In [1]: import numpy as np

In [2]: from numpy import linalg as LA

In [3]: np.set_printoptions(precision=1, suppress=True, linewidth=200, legacy="1.25")

In [4]: A = np.load("w.npy")

In [5]: A
Out[5]: 
array([[0., 0., 2., 2.],
       [0., 0., 1., 3.],
       [2., 1., 0., 0.],
       [2., 3., 0., 0.]])

In [6]: W = np.array([[1, 3, -2, 0, -2],
   ...:     [-2, -1, 1, 3, 0],
   ...:     [-1, 3, -1, 0, 3],
   ...:     [1, -2, -2, 2, 0]])

In [7]: c = np.array([5, 0, 4, 0, 0])

In [8]: H = np.maximum(A @ W + c, 0)

In [9]: (H > 0).astype(int)
Out[9]: 
array([[1, 1, 0, 1, 1],
       [1, 0, 0, 1, 1],
       [1, 1, 1, 1, 0],
       [1, 1, 1, 1, 0]])

In [10]: cent = np.array([[0, 8], [8, 6], [8, 4], [6, 5], [7, 0]])

In [11]: W @ cent
Out[11]: 
array([[ -6,  18],
       [ 18,  -3],
       [ 37,   6],
       [-20,  -2]])

In [12]: evals, V = LA.eigh(A)

In [13]: x0 = np.array([4, 4, 4, 1])

In [14]: np.abs(A).sum(axis=1).max(), np.round(np.abs(evals).max(), 1)
Out[14]: (5.0, 4.1)

In [15]: (np.sign(V[:, -1].round(6)) == np.sign(V[0, -1].round(6))).astype(int)
Out[15]: array([1, 1, 1, 1])

In [16]: V * np.maximum(evals, 0) @ V.T
Out[16]: 
array([[1.2, 0.8, 1. , 1. ],
       [0.8, 1.4, 0.5, 1.5],
       [1. , 0.5, 0.9, 0.7],
       [1. , 1.5, 0.7, 1.7]])

In [17]: LA.eigvalsh(A[1:, 1:])
Out[17]: array([-3.2,  0. ,  3.2])

In [18]: np.round(x0 @ A @ x0 / (x0 @ x0), 1), np.round(evals[0], 1), round(evals[-1], 1)
Out[18]: (2.8, -4.1, 4.1)

In [19]: mat = np.load("dump.npy")

In [20]: mat
Out[20]: 
array([[-1.9,  1. , -3.1, -3.1],
       [-2.1,  1.1, -3. , -3. ],
       [-2. ,  0.9, -3. , -2.9],
       [-1.9,  1. , -3. , -3.1],
       [-1.9,  1. , -3. , -3.2],
       [-3. ,  0.1, -2. , -0.2],
       [-2.9, -0.2, -1.9,  0.1],
       [-2.9, -0.2, -2. ,  0.2],
       [-2.9,  0.2, -2.1, -0.1],
       [-3. ,  0.2, -2.2,  0.1]])

In [21]: cent = mat[[6, 4]].astype(float)

In [22]: for _ in range(3):
    ...:     idx = LA.norm(mat[:, None] - cent, axis=-1).argmin(axis=1)
    ...:     cent = np.array([mat[idx == j].mean(axis=0) for j in range(2)])
    ...: 

In [23]: idx
Out[23]: array([1, 1, 1, 1, 1, 0, 0, 0, 0, 0])

In [24]: cent.round(1) + 0
Out[24]: 
array([[-2.9,  0. , -2. ,  0. ],
       [-2. ,  1. , -3. , -3.1]])

In [25]: print(cent[1] - cent[0])
[ 1.   1.  -1.  -3.1]

In [26]: arr = np.diag(np.array([3, 3, 1, 1])) + -1 * np.eye(4, k=1) + -1 * np.eye(4, k=-1)

In [27]: arr
Out[27]: 
array([[ 3., -1.,  0.,  0.],
       [-1.,  3., -1.,  0.],
       [ 0., -1.,  1., -1.],
       [ 0.,  0., -1.,  1.]])

In [28]: # symmetric, so the eigenvalues are real

In [29]: f = np.array([2, 0, 0, 1])

In [30]: other = arr + np.outer(f, np.eye(4)[3])

In [31]: other
Out[31]: 
array([[ 3., -1.,  0.,  2.],
       [-1.,  3., -1.,  0.],
       [ 0., -1.,  1., -1.],
       [ 0.,  0., -1.,  2.]])

In [32]: LA.matrix_rank(LA.inv(other) - LA.inv(arr), tol=1e-8)
Out[32]: 1

In [33]: data = np.loadtxt("a.csv", delimiter=",")

In [34]: data
Out[34]: 
array([[ -0.2,   0.1,   0.5,   6. ],
       [  0.2,  -0.8,   0.8,  12. ],
       [ -0.3,  -0.6,   0.4, -34. ],
       [ -0.8,   1. ,  -0.1, -14. ],
       [ -0.8,   0.7,  -0.1,   2. ]])

In [35]: # column 3 dominates

In [36]: other = np.c_[data[:, :1] @ np.array([[8]]), np.array([-2, 0, 1, -2, -1])]

In [37]: other
Out[37]: 
array([[-1.6, -2. ],
       [ 1.6,  0. ],
       [-2.4,  1. ],
       [-6.4, -2. ],
       [-6.4, -1. ]])

In [38]: LA.norm(LA.qr(data)[0].T @ other, axis=0) ** 2 / ((other ** 2).sum(axis=0) + 1e-12)
Out[38]: array([1., 1.])

In [39]: LA.matrix_rank(np.c_[data, other])
Out[39]: 5

In [40]: np.round(LA.norm(other - data @ LA.lstsq(data, other)[0], axis=0), 1) + 0
Out[40]: array([0. , 0.3])

In [41]: print(np.round(LA.lstsq(data, other[:, 0])[0], 1) + 0)
[8. 0. 0. 0.]

In [42]: left, s, vt = LA.svd(data)

In [43]: np.argmax(s[:-1] / (s[1:] + 1e-6)) + 1
Out[43]: 1

In [44]: other = left[:, :1] @ np.diag(s[:1]) @ vt[:1]

In [45]: LA.matrix_rank(data, rtol=0.05)
Out[45]: 1

In [46]: other.round(1) + 0
Out[46]: 
array([[  0.1,   0. ,   0. ,   6. ],
       [  0.2,   0. ,   0. ,  12. ],
       [ -0.5,   0. ,   0. , -34. ],
       [ -0.2,   0. ,   0. , -14. ],
       [  0. ,   0. ,   0. ,   2. ]])

In [47]: f, r1 = data[3], data[0]

In [48]: round(f @ r1, 1)
Out[48]: -83.8

In [49]: pr = (f @ r1) / (f @ f) * f

In [50]: print(pr.round(1) + 0)
[ 0.3 -0.4  0.   5.9]

In [51]: np.round((r1 - pr) @ f, 1)
Out[51]: -0.0

In [52]: np.round(np.outer(f, r1), 1) + 0
Out[52]: 
array([[  0.2,  -0.1,  -0.4,  -4.8],
       [ -0.2,   0.1,   0.5,   6. ],
       [  0. ,   0. ,   0. ,  -0.6],
       [  2.8,  -1.4,  -7. , -84. ]])

In [53]: round(float(LA.norm(f + r1) ** 2 + LA.norm(f - r1) ** 2), 1)
Out[53]: 467.9

In [54]: print(LA.matrix_rank(np.outer(f, r1)))
1

In [55]: W0 = np.load("out8.npy")

In [56]: print(W0)
[[ 28  24  28  24]
 [  0  36   0  36]
 [ -7  -6 -28 -24]
 [  0  -9   0 -36]]

In [57]: x0 = np.array([4, 0, -2, 0])

In [58]: y = W0 @ x0

In [59]: print(y)
[56  0 28  0]

In [60]: np.round(LA.solve(W0.T, W0[2]), 1) + 0
Out[60]: array([0., 0., 1., 0.])

In [61]: print(LA.solve(W0, 3 * y))
[12.  0. -6. -0.]

In [62]: np.sort(np.abs(LA.eigvals(W0)))
Out[62]: array([24.2, 24.2, 31.2, 31.2])

In [63]: round(np.abs(LA.eigvals(W0)).max(), 1)
Out[63]: 31.2

In [64]: print(np.allclose(W0 @ W0.T, W0.T @ W0))
False

In [65]: assert W0 == W0.T
ValueError: The truth value of an array with more than one element is ambiguous. Use a.any() or a.all()


In [66]: (W0 - W0.T) / 2
Out[66]: 
array([[  0. ,  12. ,  17.5,  12. ],
       [-12. ,   0. ,   3. ,  22.5],
       [-17.5,  -3. ,   0. , -12. ],
       [-12. , -22.5,  12. ,   0. ]])

In [67]: hat = np.triu(np.array([[-2, 3, 8, -9], [9, 6, -3, -4], [7, -3, -5, -1], [-4, -2, 9, 8]]), 1) + np.eye(4)

In [68]: other = hat @ W0 @ LA.inv(hat)

In [69]: np.round(np.poly(other), 1) + 0
Out[69]: array([     1.,      0.,  -1560.,      0., 571536.])

In [70]: np.round(LA.det(other), 1)
Out[70]: 571536.0

In [71]: np.einsum("ij,ji->", W0, W0)
Out[71]: 3120

In [72]: np.einsum("ii->", W0)
Out[72]: 0

In [73]: round(float(LA.det(W0[::-1])), 1)
Out[73]: 571536.0

In [74]: print(np.round(np.poly(W0), 1) + 0)
[     1.      0.  -1560.      0. 571536.]

In [75]: np.kron(np.eye(2, dtype=int), W0)
Out[75]: 
array([[ 28,  24,  28,  24,   0,   0,   0,   0],
       [  0,  36,   0,  36,   0,   0,   0,   0],
       [ -7,  -6, -28, -24,   0,   0,   0,   0],
       [  0,  -9,   0, -36,   0,   0,   0,   0],
       [  0,   0,   0,   0,  28,  24,  28,  24],
       [  0,   0,   0,   0,   0,  36,   0,  36],
       [  0,   0,   0,   0,  -7,  -6, -28, -24],
       [  0,   0,   0,   0,   0,  -9,   0, -36]])

In [76]: q = data.astype(float).copy()

In [77]: for j in range(4):
    ...:     q[:, j] -= q[:, :j] @ (q[:, :j].T @ q[:, j])
    ...:     q[:, j] /= LA.norm(q[:, j])
    ...: 

In [78]: print(np.round(q.T @ data, 1) + 0)
[[ 1.2 -1.1  0.1 17.4]
 [ 0.   1.1 -0.8 16.7]
 [ 0.   0.   0.6 19.9]
 [ 0.   0.   0.  23.6]]

In [79]: print(np.round(q.T @ q, 1) + 0)
[[1. 0. 0. 0.]
 [0. 1. 0. 0.]
 [0. 0. 1. 0.]
 [0. 0. 0. 1.]]

In [80]: E = np.loadtxt("mat.csv", delimiter=",")

In [81]: E
Out[81]: 
array([[ 0.1, -0.9,  0.3],
       [-0.9,  0.1,  0.3],
       [ 0.3,  0.3,  0.9]])

In [82]: # equal to its transpose

In [83]: x0 = np.array([-1, 4, 5])

In [84]: print(np.abs(LA.eigvals(E)))
[1. 1. 1.]

In [85]: LA.inv(E)
Out[85]: 
array([[ 0.1, -0.9,  0.3],
       [-0.9,  0.1,  0.3],
       [ 0.3,  0.3,  0.9]])

In [86]: E.T @ (E @ x0)
Out[86]: array([-1.,  4.,  5.])

In [87]: print(round(float(LA.det(E)), 1))
-1.0

In [88]: hat = np.triu(np.array([[1, 0, 2], [0, 2, 1], [0, 0, 1]]), 1) + np.eye(3)

In [89]: other = hat @ E @ LA.inv(hat)

In [90]: print(other)
[[ 0.7 -0.3  1.1]
 [-0.6  0.4  2.1]
 [ 0.3  0.3 -0.1]]

In [91]: print(round(float(np.trace(other)), 1), np.trace(E))
1.0 1.0

In [92]: LA.matrix_rank(other)
Out[92]: 3

In [93]: hat @ E - E @ hat
Out[93]: 
array([[ 0.6,  0.6,  2.6],
       [ 0.3,  0.3,  2.7],
       [ 0. ,  0. , -0.9]])

In [94]: round(float(LA.det(other)), 1)
Out[94]: -1.0

In [95]: LA.determinant(E)
AttributeError: module 'numpy.linalg' has no attribute 'determinant'


In [96]: print(np.sort(np.abs(LA.eigvals(E))))
[1. 1. 1.]

In [97]: np.round(E @ E, 1) + 0
Out[97]: 
array([[1., 0., 0.],
       [0., 1., 0.],
       [0., 0., 1.]])

In [98]: np.allclose(E, E.T)
Out[98]: True

In [99]: np.round(np.abs(LA.eigvals(E)).max(), 1)
Out[99]: 1.0

In [100]: assert E == E.T
ValueError: The truth value of an array with more than one element is ambiguous. Use a.any() or a.all()


In [101]: np.allclose(E @ E.T, E.T @ E)
Out[101]: True
